% python3 -q
>>> import numpy as np
>>> np.set_printoptions(precision=3, suppress=True, linewidth=100, floatmode="fixed")
>>> m1 = np.loadtxt("block12.csv", delimiter=",")
>>> m1
array([[-25.002, -20.995,  -5.006,  20.949, -15.993],
       [  9.004,  26.979,  18.006, -26.987,   8.965],
       [ -3.020,  14.989,  13.989, -15.033,   1.006],
       [-12.993,  -9.010,  -0.974,   9.039,  -8.006]])
>>> round(float(m1[1] @ m1[3]), 3)
-693.317
>>> np.linalg.norm(m1, axis=1)
array([42.256, 44.066, 25.622, 19.918])
>>> round(np.linalg.norm(m1, "nuc"), 3)
np.float64(88.782)
>>> round(np.linalg.norm(m1) ** 2 / np.linalg.norm(m1, 2) ** 2, 3)
np.float64(1.134)
>>> u, r1 = m1[0], m1[1]
>>> round(float(u @ r1), 3)
-1590.408
>>> p = (u @ r1) / (u @ u) * u
>>> round(float((r1 - p) @ u), 3)
0.0
>>> np.linalg.matrix_rank(np.outer(u, r1))
np.int64(1)
>>> r1 - p
array([-13.265,   8.279,  13.547,  -8.328,  -5.280])
>>> p
array([ 22.269,  18.700,   4.459, -18.659,  14.245])
>>> data = np.load("a.npy")
>>> data
array([[-2, -7,  0,  0,  0,  0],
       [-1, -9,  0,  0,  0,  0],
       [ 9,  9,  0,  0,  0,  0],
       [ 0,  0, -2, -7,  0,  0],
       [ 0,  0, -1, -9,  0,  0],
       [ 0,  0,  9,  9,  0,  0],
       [ 0,  0,  0,  0, -2, -7],
       [ 0,  0,  0,  0, -1, -9],
       [ 0,  0,  0,  0,  9,  9]])
>>> x0 = np.array([-5, -5, -4, 0, 1, -1])
>>> h1 = np.maximum(data @ x0, 0)
>>> np.maximum(data @ (3 * x0), 0)
array([135, 150,   0,  24,  12,   0,  15,  24,   0])
>>> proj = data @ np.linalg.solve(data.T @ data, data.T)
>>> np.diag(proj)
array([0.293, 0.724, 0.983, 0.293, 0.724, 0.983, 0.293, 0.724, 0.983])
>>> proj @ data[:, 4]
array([ 0.000,  0.000,  0.000,  0.000,  0.000,  0.000, -2.000, -1.000,  9.000])
>>> proj
array([[ 0.293,  0.442, -0.108,  0.000,  0.000,  0.000,  0.000,  0.000,  0.000],
       [ 0.442,  0.724,  0.068,  0.000,  0.000,  0.000,  0.000,  0.000,  0.000],
       [-0.108,  0.068,  0.983,  0.000,  0.000,  0.000,  0.000,  0.000,  0.000],
       [ 0.000,  0.000,  0.000,  0.293,  0.442, -0.108,  0.000,  0.000,  0.000],
       [ 0.000,  0.000,  0.000,  0.442,  0.724,  0.068,  0.000,  0.000,  0.000],
       [ 0.000,  0.000,  0.000, -0.108,  0.068,  0.983,  0.000,  0.000,  0.000],
       [ 0.000,  0.000,  0.000,  0.000,  0.000,  0.000,  0.293,  0.442, -0.108],
       [ 0.000,  0.000,  0.000,  0.000,  0.000,  0.000,  0.442,  0.724,  0.068],
       [ 0.000,  0.000,  0.000,  0.000,  0.000,  0.000, -0.108,  0.068,  0.983]])
>>> np.round(np.linalg.eigvalsh(proj), 3) + 0
array([0.000, 0.000, 0.000, 1.000, 1.000, 1.000, 1.000, 1.000, 1.000])
>>> B = data / np.sqrt((data ** 2).mean(axis=1, keepdims=True))
>>> data - data.mean(axis=1, keepdims=True)
array([[-0.500, -5.500,  1.500,  1.500,  1.500,  1.500],
       [ 0.667, -7.333,  1.667,  1.667,  1.667,  1.667],
       [ 6.000,  6.000, -3.000, -3.000, -3.000, -3.000],
       [ 1.500,  1.500, -0.500, -5.500,  1.500,  1.500],
       [ 1.667,  1.667,  0.667, -7.333,  1.667,  1.667],
       [-3.000, -3.000,  6.000,  6.000, -3.000, -3.000],
       [ 1.500,  1.500,  1.500,  1.500, -0.500, -5.500],
       [ 1.667,  1.667,  1.667,  1.667,  0.667, -7.333],
       [-3.000, -3.000, -3.000, -3.000,  6.000,  6.000]])
>>> np.linalg.norm(B, axis=1)
array([2.449, 2.449, 2.449, 2.449, 2.449, 2.449, 2.449, 2.449, 2.449])
>>> np.linalg.matrix_rank(data - data.mean(axis=1, keepdims=True))
np.int64(5)
>>> rng = np.random.default_rng(230396)
>>> idx = rng.permutation(6)
>>> B = data[:, idx] * rng.choice([-1, 1], 6)
>>> B
array([[ 0,  7,  0,  0, -2,  0],
       [ 0,  9,  0,  0, -1,  0],
       [ 0, -9,  0,  0,  9,  0],
       [ 0,  0,  2,  0,  0,  7],
       [ 0,  0,  1,  0,  0,  9],
       [ 0,  0, -9,  0,  0, -9],
       [ 2,  0,  0,  7,  0,  0],
       [ 1,  0,  0,  9,  0,  0],
       [-9,  0,  0, -9,  0,  0]])
>>> U, _, vt = np.linalg.svd(data.T @ B)
>>> np.round(U @ vt, 3) + 0
array([[ 0.000,  0.000,  0.000,  0.000,  1.000,  0.000],
       [ 0.000, -1.000,  0.000,  0.000,  0.000,  0.000],
       [ 0.000,  0.000, -1.000,  0.000,  0.000,  0.000],
       [ 0.000,  0.000,  0.000,  0.000,  0.000, -1.000],
       [-1.000,  0.000,  0.000,  0.000,  0.000,  0.000],
       [ 0.000,  0.000,  0.000, -1.000,  0.000,  0.000]])
>>> idx
array([4, 1, 2, 5, 0, 3])
>>> K = np.array([[0, 1, 0], [0, 0, 1], [1, 0, 0]])
>>> # a transition matrix
>>> idx = rng.permutation(3)
>>> idx
array([0, 2, 1])
>>> B = K[idx][:, idx]
>>> np.diag(B)
array([0, 0, 0])
>>> B
array([[0, 0, 1],
       [1, 0, 0],
       [0, 1, 0]])
>>> round(float(np.linalg.det(B)), 3), np.round(np.linalg.det(K[idx]), 3)
(1.0, np.float64(-1.0))
>>> np.sort(np.abs(np.linalg.eigvals(B)))
array([1.000, 1.000, 1.000])
>>> B = np.array([[5, 1, 2], [3, 5, 3]])
>>> C = np.kron(B, K)
>>> C
array([[0, 5, 0, 0, 1, 0, 0, 2, 0],
       [0, 0, 5, 0, 0, 1, 0, 0, 2],
       [5, 0, 0, 1, 0, 0, 2, 0, 0],
       [0, 3, 0, 0, 5, 0, 0, 3, 0],
       [0, 0, 3, 0, 0, 5, 0, 0, 3],
       [3, 0, 0, 5, 0, 0, 3, 0, 0]])
>>> round(float(np.linalg.norm(C, 2)), 3), round(np.linalg.norm(B, 2) * np.linalg.norm(K, 2), 3)
(7.956, np.float64(7.956))
>>> M = np.loadtxt("run2.csv", delimiter=",")
>>> M
array([[-0.900, -0.300,  0.300],
       [ 0.900,  0.300, -0.300],
       [ 1.440,  0.480, -0.480]])
>>> idx = rng.permutation(3)
>>> idx
array([2, 0, 1])
>>> B = M[idx][:, idx]
>>> np.diag(B)
array([-0.480, -0.900,  0.300])
>>> round(float(np.trace(B)), 3)
-1.08
>>> round(np.linalg.det(B), 3), round(float(np.linalg.det(M[idx])), 3)
(np.float64(0.0), -0.0)
>>> B
array([[-0.480,  1.440,  0.480],
       [ 0.300, -0.900, -0.300],
       [-0.300,  0.900,  0.300]])
>>> round(np.trace(np.linalg.pinv(M) @ M), 3)
np.float64(1.0)
>>> M @ np.linalg.pinv(M) @ M
array([[-0.900, -0.300,  0.300],
       [ 0.900,  0.300, -0.300],
       [ 1.440,  0.480, -0.480]])
>>> np.linalg.lstsq(M[:-1].T, M[-1])[2]
np.int32(1)
>>> np.linalg.cond(M) > 100
np.True_
>>> np.argsort(-np.linalg.norm(M, axis=0).round(6), kind="stable")[:3]
array([0, 1, 2])
>>> [round(float(x), 3) for x in np.linalg.svd(M, compute_uv=False)[:3]]
[2.125, 0.0, 0.0]
>>> round(float(np.linalg.norm(M, 2) / np.linalg.norm(M)), 3)
1.0
>>> np.linalg.matrix_rank(M, rtol=0.1)
np.int64(1)
>>> rk = np.linalg.matrix_rank(M)
>>> rk
np.int64(1)
>>> ns = np.linalg.svd(M)[2][rk:].T
>>> [int(np.linalg.matrix_rank(M[:i])) for i in range(1, len(M) + 1)]
[1, 1, 1]
>>> ns.shape
(3, 2)
>>> np.linalg.matrix_rank(M.T @ M), np.linalg.matrix_rank(M @ M.T)
(np.int64(1), np.int64(1))
>>> np.allclose(M @ ns, 0)
True
>>> U, s, vt = np.linalg.svd(M)
>>> V = vt[:(s > 1e-8).sum()]
>>> x0 = M[1] + 5 * M[2] + rng.integers(2) * np.eye(3)[0]
>>> x0
array([ 9.100,  2.700, -2.700])
>>> np.diag(V.T @ V)
array([0.818, 0.091, 0.091])
>>> np.allclose(V.T @ V @ x0, x0)
False
>>> V.T @ V
array([[ 0.818,  0.273, -0.273],
       [ 0.273,  0.091, -0.091],
       [-0.273, -0.091,  0.091]])
>>> feats = np.loadtxt("arr.csv", delimiter=",")
>>> feats
array([[ 0.000,  4.000, -3.000],
       [ 0.000, -9.000,  8.000],
       [ 0.000, -4.000,  3.000]])
>>> # rank 2
>>> W1 = np.array([[1, -1, 1, 0, -2, 1], [1, -1, 1, 0, 2, 1], [-1, 2, 0, 1, -2, 2]])
>>> c = np.array([0, 0, -2, -1, -2, -3])
>>> hid = np.maximum(feats @ W1 + c, 0)
>>> hid
array([[ 7.000,  0.000,  2.000,  0.000, 12.000,  0.000],
       [ 0.000, 25.000,  0.000,  7.000,  0.000,  4.000],
       [ 0.000, 10.000,  0.000,  2.000,  0.000,  0.000]])
>>> (hid > 0).astype(int)
array([[1, 0, 1, 0, 1, 0],
       [0, 1, 0, 1, 0, 1],
       [0, 1, 0, 1, 0, 0]])
>>> np.linalg.matrix_rank(hid)
np.int64(3)
>>> C = np.array([[5, 0], [4, -4], [2, -1], [4, 1], [-4, 3], [1, -4]])
>>> W1 @ C
array([[ 12,  -7],
       [ -4,   5],
       [ 17, -21]])
>>> (hid @ C).round(6).argmax(axis=1)
array([1, 0, 0])
>>> u, r1 = hid[1], hid[0]
>>> u @ u
np.float64(690.0)
>>> u @ r1
np.float64(0.0)
>>> p = (u @ r1) / (u @ u) * u
>>> round(np.linalg.norm(u + r1) ** 2 + np.linalg.norm(u - r1) ** 2, 3)
np.float64(1774.0)
>>> (r1 - p) @ u
np.float64(0.0)
>>> idx = rng.permutation(3)
>>> idx
array([2, 1, 0])
>>> B = feats[idx][:, idx]
>>> np.diag(B)
array([ 3.000, -9.000,  0.000])
>>> np.sort(np.abs(np.linalg.eigvals(B)))
array([0.000, 1.000, 5.000])
>>> B
array([[ 3.000, -4.000,  0.000],
       [ 8.000, -9.000,  0.000],
       [-3.000,  4.000,  0.000]])
>>> cov = feats.T @ feats
>>> np.linalg.matrix_rank(cov)
np.int64(2)
>>> np.linalg.svd(feats, compute_uv=False) ** 2
array([194.743,   0.257,   0.000])
>>> np.allclose(cov, cov.T)
True
>>> (feats @ feats.T).shape
(3, 3)
>>> np.linalg.eigvalsh(cov)[::-1]
array([194.743,   0.257,   0.000])
>>> [round(float(x), 3) for x in np.linalg.svd(feats, compute_uv=False)[:3]]
[13.955, 0.507, 0.0]
>>> round(np.linalg.norm(feats, 2) / np.linalg.norm(feats), 3)
np.float64(0.999)
>>> np.linalg.cond(feats) > 100
np.True_
>>> np.argsort(-np.linalg.norm(feats, axis=0).round(6), kind="stable")[:3]
array([1, 2, 0])
>>> F = np.minimum.outer(np.arange(1, 4), np.arange(1, 4)) * -1
>>> F
array([[-1, -1, -1],
       [-1, -2, -2],
       [-1, -2, -3]])
>>> # symmetric, so the eigenvalues are real
>>> x0 = np.array([-9, -2, -2, -3, -2, 0])
>>> y = data @ x0
>>> c, lr = np.zeros(6), 1 / np.linalg.norm(data, 2) ** 2
>>> for i in range(5):
...     c -= lr * data.T @ (data @ c - y)
...     if i % 1 == 0: print(i, round(np.linalg.norm(data @ c - y), 3))
... 
0 33.145
1 29.808
2 26.807
3 24.109
4 21.682
>>> np.round(np.linalg.cond(data), 3)
np.float64(3.152)
>>> np.round(np.linalg.det(F.T), 3)
np.float64(-1.0)
>>> np.linalg.eigvals(F)
array([-5.049, -0.643, -0.308])
>>> np.kron(np.eye(2, dtype=int), F)
array([[-1, -1, -1,  0,  0,  0],
       [-1, -2, -2,  0,  0,  0],
       [-1, -2, -3,  0,  0,  0],
       [ 0,  0,  0, -1, -1, -1],
       [ 0,  0,  0, -1, -2, -2],
       [ 0,  0,  0, -1, -2, -3]])
>>> round(float(np.linalg.eigvals(F).sum().real), 3)
-6.0
>>> round(np.linalg.det(2 * F), 3), round(float(np.linalg.det(F)), 3)
(np.float64(-8.0), -1.0)
>>> np.poly(F)
array([1.000, 6.000, 5.000, 1.000])
>>> np.einsum("ii->", F)
np.int64(-6)
>>> proj = np.triu(np.array([[2, 1, 1], [1, 0, 2], [3, 1, 0]]), 1) + np.eye(3)
>>> B = proj @ F @ np.linalg.inv(proj)
>>> B
array([[-3.000, -2.000,  1.000],
       [-3.000, -3.000,  1.000],
       [-1.000, -1.000,  0.000]])
>>> mat = np.load("sample4.npy")
>>> mat
array([[ 0,  0, -1,  0,  0],
       [ 0,  0, -1,  0,  0],
       [-1,  0,  0,  0,  0],
       [ 0,  0,  1,  0,  2],
       [ 0,  0,  0,  0,  0]])
>>> # row 1 repeats row 0
>>> round(np.linalg.norm(mat, 2), 3)
np.float64(2.358)
>>> round(float(np.linalg.norm(mat, "nuc")), 3)
4.558
>>> np.linalg.norm(mat, axis=1).argmax()
np.int64(3)
>>> round(np.linalg.norm(mat[1] - mat[2]), 3)
np.float64(1.414)
>>> round(np.linalg.norm(mat[1], 1), 3), round(np.linalg.norm(mat[1], np.inf), 3)
(np.float64(1.0), np.float64(1.0))
>>> np.round(np.linalg.norm(mat) ** 2 / np.linalg.norm(mat, 2) ** 2, 3)
np.float64(1.438)
